% python3 -q
>>> import numpy as np
>>> np.set_printoptions(precision=2, suppress=True, linewidth=100)
>>> rng = np.random.default_rng(975451)
>>> K = np.eye(11, dtype=int)[rng.permutation(11)]
>>> print(K)
[[0 0 1 0 0 0 0 0 0 0 0]
 [0 0 0 0 0 1 0 0 0 0 0]
 [0 0 0 0 1 0 0 0 0 0 0]
 [0 0 0 0 0 0 0 1 0 0 0]
 [0 1 0 0 0 0 0 0 0 0 0]
 [0 0 0 0 0 0 0 0 1 0 0]
 [0 0 0 1 0 0 0 0 0 0 0]
 [1 0 0 0 0 0 0 0 0 0 0]
 [0 0 0 0 0 0 1 0 0 0 0]
 [0 0 0 0 0 0 0 0 0 1 0]
 [0 0 0 0 0 0 0 0 0 0 1]]
>>> O, vecs = np.linalg.qr(K[:, :7])[0], np.linalg.qr(K[:, 7:])[0]
>>> sv = np.linalg.svd(O.T @ vecs, compute_uv=False)
>>> print(sv)
[0. 0. 0. 0.]
>>> print(np.linalg.norm(K, axis=0))
[1. 1. 1. 1. 1. 1. 1. 1. 1. 1. 1.]
>>> print(K @ K.T)
[[1 0 0 0 0 0 0 0 0 0 0]
 [0 1 0 0 0 0 0 0 0 0 0]
 [0 0 1 0 0 0 0 0 0 0 0]
 [0 0 0 1 0 0 0 0 0 0 0]
 [0 0 0 0 1 0 0 0 0 0 0]
 [0 0 0 0 0 1 0 0 0 0 0]
 [0 0 0 0 0 0 1 0 0 0 0]
 [0 0 0 0 0 0 0 1 0 0 0]
 [0 0 0 0 0 0 0 0 1 0 0]
 [0 0 0 0 0 0 0 0 0 1 0]
 [0 0 0 0 0 0 0 0 0 0 1]]
>>> print(np.linalg.svd(K, compute_uv=False))
[1. 1. 1. 1. 1. 1. 1. 1. 1. 1. 1.]
>>> print(np.linalg.pinv(K))
[[0. 0. 0. 0. 0. 0. 0. 1. 0. 0. 0.]
 [0. 0. 0. 0. 1. 0. 0. 0. 0. 0. 0.]
 [1. 0. 0. 0. 0. 0. 0. 0. 0. 0. 0.]
 [0. 0. 0. 0. 0. 0. 1. 0. 0. 0. 0.]
 [0. 0. 1. 0. 0. 0. 0. 0. 0. 0. 0.]
 [0. 1. 0. 0. 0. 0. 0. 0. 0. 0. 0.]
 [0. 0. 0. 0. 0. 0. 0. 0. 1. 0. 0.]
 [0. 0. 0. 1. 0. 0. 0. 0. 0. 0. 0.]
 [0. 0. 0. 0. 0. 1. 0. 0. 0. 0. 0.]
 [0. 0. 0. 0. 0. 0. 0. 0. 0. 1. 0.]
 [0. 0. 0. 0. 0. 0. 0. 0. 0. 0. 1.]]
>>> print(K.T @ K)
[[1 0 0 0 0 0 0 0 0 0 0]
 [0 1 0 0 0 0 0 0 0 0 0]
 [0 0 1 0 0 0 0 0 0 0 0]
 [0 0 0 1 0 0 0 0 0 0 0]
 [0 0 0 0 1 0 0 0 0 0 0]
 [0 0 0 0 0 1 0 0 0 0 0]
 [0 0 0 0 0 0 1 0 0 0 0]
 [0 0 0 0 0 0 0 1 0 0 0]
 [0 0 0 0 0 0 0 0 1 0 0]
 [0 0 0 0 0 0 0 0 0 1 0]
 [0 0 0 0 0 0 0 0 0 0 1]]
>>> x0 = np.array([7, 5, 8, 1, 9, 9, 2, 7, 0, 3, 5])
>>> target = K @ x0
>>> beta, lr = np.zeros(11), 1 / np.linalg.norm(K, 2) ** 2
>>> for i in range(8):
...     beta -= lr * K.T @ (K @ beta - target)
...     if i % 2 == 0: print(i, round(np.linalg.norm(K @ beta - target), 2))
... 
0 0.0
2 0.0
4 0.0
6 0.0
>>> print(beta)
[7. 5. 8. 1. 9. 9. 2. 7. 0. 3. 5.]
>>> x0 = np.array([-3, -1, 0, 3, 1, 0, 0, -1, 3, 0, 1])
>>> print([p for p in range(1, 25) if np.allclose(np.linalg.matrix_power(K, p), np.eye(11))])
[9, 18]
>>> print(np.linalg.inv(K))
[[0. 0. 0. 0. 0. 0. 0. 1. 0. 0. 0.]
 [0. 0. 0. 0. 1. 0. 0. 0. 0. 0. 0.]
 [1. 0. 0. 0. 0. 0. 0. 0. 0. 0. 0.]
 [0. 0. 0. 0. 0. 0. 1. 0. 0. 0. 0.]
 [0. 0. 1. 0. 0. 0. 0. 0. 0. 0. 0.]
 [0. 1. 0. 0. 0. 0. 0. 0. 0. 0. 0.]
 [0. 0. 0. 0. 0. 0. 0. 0. 1. 0. 0.]
 [0. 0. 0. 1. 0. 0. 0. 0. 0. 0. 0.]
 [0. 0. 0. 0. 0. 1. 0. 0. 0. 0. 0.]
 [0. 0. 0. 0. 0. 0. 0. 0. 0. 1. 0.]
 [0. 0. 0. 0. 0. 0. 0. 0. 0. 0. 1.]]
>>> print(np.abs(np.linalg.eigvals(K)))
[1. 1. 1. 1. 1. 1. 1. 1. 1. 1. 1.]
>>> idx = rng.permutation(11)
>>> print(idx)
[ 4  9  0  5  8  6 10  7  3  2  1]
>>> A2 = K[idx][:, idx]
>>> print(np.allclose(A2, K))
False
>>> print(np.trace(A2))
2
>>> print(np.diag(A2))
[0 1 0 0 0 0 1 0 0 0 0]
>>> th = rng.uniform(0, 2 * np.pi, 20)
>>> O, _ = np.linalg.qr(np.array([[0.5, 0.2],
...     [0.1, -0.4],
...     [-0.4, -0.8],
...     [-1.0, -1.8],
...     [0.2, 1.3],
...     [-0.4, 0.2],
...     [-1.9, -0.3]]))
>>> M = 20 * np.c_[np.cos(th), np.sin(th)] @ O.T
>>> print(M)
[[ -4.44  -1.65   2.44   6.44   0.35   4.18  17.68]
 [  2.17  -2.87  -6.53 -14.84  10.02   0.97  -4.79]
 [ -4.08  -3.16  -0.15   0.69   4.87   5.18  17.95]
 [  3.96  -0.45  -4.97 -11.87   5.03  -2.15 -13.73]
 [ -4.39  -2.26   1.5    4.38   2.07   4.64  18.12]
 [  4.43   1.98  -1.95  -5.36  -1.27  -4.44 -17.96]
 [ -2.5   -4.39  -3.65  -7.36   9.78   5.18  13.58]
 [  2.96  -2.04  -6.2  -14.3    8.49  -0.21  -8.49]
 [  4.34   2.48  -1.12  -3.54  -2.75  -4.8  -18.18]
 [  4.44   1.48  -2.68  -6.98   0.12  -4.04 -17.49]
 [ -4.05  -3.21  -0.26   0.45   5.05   5.21  17.9 ]
 [  0.88  -3.79  -6.48 -14.39  11.35   2.54   0.8 ]
 [ -1.97   3.04   6.57  14.86 -10.31  -1.24   3.88]
 [ -4.01   0.33   4.85  11.62  -4.74   2.28  14.06]
 [  4.26   2.77  -0.62  -2.42  -3.61  -4.97 -18.17]
 [ -4.42  -2.04   1.85   5.15   1.45   4.48  18.01]
 [ -3.3    1.6    5.92  13.78  -7.59   0.79  10.16]
 [  1.55   4.5    4.86  10.25 -11.01  -4.67 -10.27]
 [  4.13  -0.02  -4.54 -10.96   4.    -2.61 -14.81]
 [ -2.82  -4.28  -3.16  -6.2    9.18   5.3   14.59]]
>>> print(np.allclose(M[:-1].T @ np.linalg.lstsq(M[:-1].T, M[-1])[0], M[-1]))
True
>>> print(np.unique(M.round(6), axis=0).shape)
(20, 7)
>>> data = np.load("m.npy")
>>> print(data)
[[ 0.06  0.96 -0.62  0.06  0.16 -0.7   0.14  0.74]
 [ 3.17 -3.44 -3.03  1.77  6.76 -6.81 -4.97  0.97]
 [-0.02 -1.16 -0.5   0.06  1.68 -1.26 -0.5   0.22]
 [ 0.09  0.78 -0.96 -0.37 -1.22  0.13 -0.18  0.66]
 [ 1.98  1.48 -2.6   0.42 -0.44 -2.06 -2.2   1.52]
 [-2.11  2.67  1.33 -1.75 -6.42  5.44  3.09 -0.39]
 [ 0.3  -0.89 -0.03 -0.28 -1.16  0.93 -0.75 -0.57]
 [-3.18  1.47  1.96 -1.38 -2.48  3.5   4.13 -0.22]
 [-0.37  0.88 -0.26 -0.67 -2.4   1.5   0.45  0.18]
 [-1.2   1.09  0.38 -0.52 -0.9   0.97  1.66  0.34]]
>>> A2 = np.array([[1, 1, 1],
...     [1, 1, 2],
...     [0, 0, 0],
...     [1, 1, 1],
...     [2, 1, 0],
...     [2, 0, 0],
...     [2, 2, 2],
...     [2, 1, 2],
...     [0, 0, 0],
...     [0, 2, 1],
...     [2, 2, 0]])
>>> print(K @ A2)
[[0 0 0]
 [2 0 0]
 [2 1 0]
 [2 1 2]
 [1 1 2]
 [0 0 0]
 [1 1 1]
 [1 1 1]
 [2 2 2]
 [0 2 1]
 [2 2 0]]
>>> print(np.vstack([K, A2.T]).shape)
(14, 11)
>>> print(A2.T @ K.T)
[[0 2 2 2 1 0 1 1 2 0 2]
 [0 0 1 1 1 0 1 1 2 2 2]
 [0 0 0 2 2 0 1 1 2 1 0]]
>>> print(np.linalg.matrix_rank(K @ A2))
3
>>> print(np.linalg.matrix_rank(np.vstack([K, A2.T])))
11
>>> arr = np.loadtxt("run4.csv", delimiter=",")
>>> print(arr)
[[-0.17 -2.99  0.15  0.62  8.63 -4.01]
 [ 2.52  6.25 -4.95  0.92  4.79  2.49]
 [-2.7   3.35  5.33  6.37 -1.52 -3.18]
 [-1.37  4.11 -5.08  3.97  2.7   5.69]
 [-1.96 -1.33 -3.97 -3.7   3.25  7.37]
 [ 0.55  5.68  5.49 -3.03 -2.06 -4.89]
 [ 3.06 -4.45  6.37 -5.27 -0.56  1.47]
 [-7.82  0.3   3.1  -0.8   1.51  5.12]
 [ 3.26 -3.53 -4.98 -5.34  0.39 -4.84]
 [ 6.41 -0.67  2.45 -3.55 -0.17  6.31]
 [ 2.08 -2.51 -2.75 -7.55 -2.73 -4.17]
 [-1.5  -4.84 -0.46 -1.21  4.25  7.39]
 [ 3.44  2.8   3.76 -5.29  4.68  4.04]
 [ 9.53  0.43 -0.2  -1.68 -1.06  2.23]
 [ 1.43 -5.92 -2.68 -0.73  6.14 -4.2 ]
 [ 1.44  1.3   0.04 -6.32  7.5   0.26]
 [-7.2  -0.27  0.65  5.82 -3.32 -1.65]
 [-2.15 -0.61  0.26  4.55  3.8   7.73]
 [ 2.29 -0.87  3.38 -2.29 -1.45 -8.67]
 [-7.47 -1.34 -1.35 -5.64  2.92 -0.53]
 [-3.31 -1.73 -7.82  0.46  4.94 -0.53]
 [-0.8  -1.36  7.37  5.24  3.87  0.91]
 [ 5.94 -4.11 -3.55  3.55  4.55  1.36]
 [-1.6  -7.98  1.    4.19  0.63 -3.85]
 [ 4.2  -3.95 -1.41  5.   -5.6  -2.89]
 [-1.28  2.33  1.82  2.57  8.1   4.16]
 [-1.23 -3.2  -1.41 -1.15 -7.85 -4.83]
 [-0.44  2.68 -5.28 -7.75 -2.19  0.01]
 [ 4.1  -5.65  2.25 -2.61 -5.9  -2.13]
 [-2.34 -1.64  1.69 -1.58  5.08 -7.79]
 [-0.29 -8.91  0.68 -2.25  3.67  1.22]
 [ 8.55  0.5   1.37 -1.65 -1.23 -4.53]
 [-3.34 -3.1   5.84 -6.08  2.45  1.47]
 [-4.05 -7.37 -2.95 -1.22  4.11  1.46]
 [ 2.22 -3.52  1.71  1.93  6.63  5.65]
 [ 2.31  8.72 -1.2  -0.61 -0.77  4.03]
 [ 3.02  1.99  1.47 -7.02 -4.94 -3.32]
 [-2.96 -2.93 -6.76  5.47  2.54  0.73]
 [-1.48  6.93 -0.27  1.53 -3.71  5.8 ]
 [-0.88 -5.83 -1.31  7.14 -3.29 -1.33]
 [-2.02 -7.59  2.43  4.7   3.1   0.89]
 [-4.03  4.34 -2.89 -1.86 -3.06 -6.62]
 [-4.76  1.46  0.05 -6.77 -5.23 -1.39]
 [ 3.61  5.26  1.76 -0.63  5.99  4.46]]
>>> x0 = np.array([0, 3, -3, 3, 0, -2])
>>> target = arr @ x0
>>> print(np.round(np.linalg.solve(arr.T @ arr, arr.T @ target), 2) + 0)
[ 0.  3. -3.  3.  0. -2.]
>>> print(np.round(np.linalg.pinv(arr) @ arr, 2) + 0)
[[1. 0. 0. 0. 0. 0.]
 [0. 1. 0. 0. 0. 0.]
 [0. 0. 1. 0. 0. 0.]
 [0. 0. 0. 1. 0. 0.]
 [0. 0. 0. 0. 1. 0.]
 [0. 0. 0. 0. 0. 1.]]
>>> target = target + 0.02 * rng.normal(size=44)
>>> print(target)
[  0.48  31.37  19.52  28.15 -17.89   1.26 -51.22 -21.04  -1.99 -32.63 -13.61 -31.55 -26.82  -7.57
  -3.52 -15.71  17.98  -4.44  -2.25 -15.83  20.69 -12.27   6.27  -6.67  13.18   0.91   0.85   0.61
 -27.31   0.84 -37.96   1.49 -48.01 -19.84 -21.22  19.87 -12.85  26.44  14.58  10.54 -17.74  29.35
 -13.29  -0.35]
>>> beta, *_ = np.linalg.lstsq(arr, target)
>>> print(beta.round(2) + 0)
[ 0.  3. -3.  3.  0. -2.]
>>> print(beta.round())
[ 0.  3. -3.  3. -0. -2.]
>>> print([round(float(np.linalg.norm(np.linalg.solve(arr.T @ arr + lam * np.eye(6), arr.T @ target))), 2) for lam in (0, 1, 10, 100)])
[5.57, 5.56, 5.47, 4.73]
